$ python -q
>>> import numpy as np
>>> np.set_printoptions(precision=4, suppress=True, linewidth=160, floatmode="fixed")
>>> data = np.load("w.npy")
>>> data
array([[-1.7253,  0.2837,  0.2436, -3.5894],
       [-2.5880, -2.4633, -1.5299,  0.9455],
       [ 1.2940,  0.5897, -3.6470, -0.8229],
       [-2.1567,  3.0829, -0.5472,  1.2431]])
>>> M2 = np.linalg.inv(data)
>>> np.allclose(M2, data.T)
False
>>> (np.abs(M2) > 1e-9).astype(int)
array([[1, 1, 1, 1],
       [1, 1, 1, 1],
       [1, 1, 1, 1],
       [1, 1, 1, 1]])
>>> np.round(np.linalg.slogdet(data)[0], 4)
np.float64(-1.0)
>>> round(np.linalg.cond(data), 4)
np.float64(1.0)
>>> round(np.linalg.det(data) * np.linalg.det(M2), 4)
np.float64(1.0)
>>> np.round(np.linalg.det(data), 4)
np.float64(-256.0)
>>> round(np.abs(np.linalg.eigvals(data)).max(), 4)
np.float64(4.0)
>>> (data - data.T) / 2
array([[ 0.0000,  1.4358, -0.5252, -0.7163],
       [-1.4358,  0.0000, -1.0598, -1.0687],
       [ 0.5252,  1.0598,  0.0000, -0.1378],
       [ 0.7163,  1.0687,  0.1378,  0.0000]])
>>> print(np.allclose(data @ data.T, data.T @ data))
True
>>> (data + data.T) / 2
array([[-1.7253, -1.1522,  0.7688, -2.8730],
       [-1.1522, -2.4633, -0.4701,  2.0142],
       [ 0.7688, -0.4701, -3.6470, -0.6851],
       [-2.8730,  2.0142, -0.6851,  1.2431]])
>>> np.allclose(data, data.T)
False
>>> F = np.array([[-2.59, 0.37, -2.79, -0.37, -1.02, 1.42],
...     [0.25, 0.75, 0.35, 0.79, 0.28, -0.38],
...     [0.25, 0.61, -0.71, 2.59, -1.48, -1.94],
...     [-0.67, -0.13, -0.13, -1.45, 0.7, 1.38],
...     [2.11, 1.98, 2.0, 3.43, 0.52, -2.64]])
>>> rank = np.linalg.matrix_rank(F)
>>> rank
np.int64(3)
>>> null = np.linalg.svd(F)[2][rank:].T
>>> np.allclose(F @ null, 0)
True
>>> [int(np.linalg.matrix_rank(F[:, :j + 1])) for j in range(6)]
[1, 2, 3, 3, 3, 3]
>>> np.round(F @ null, 4) + 0
array([[0.0000, 0.0000, 0.0000],
       [0.0000, 0.0000, 0.0000],
       [0.0000, 0.0000, 0.0000],
       [0.0000, 0.0000, 0.0000],
       [0.0000, 0.0000, 0.0000]])
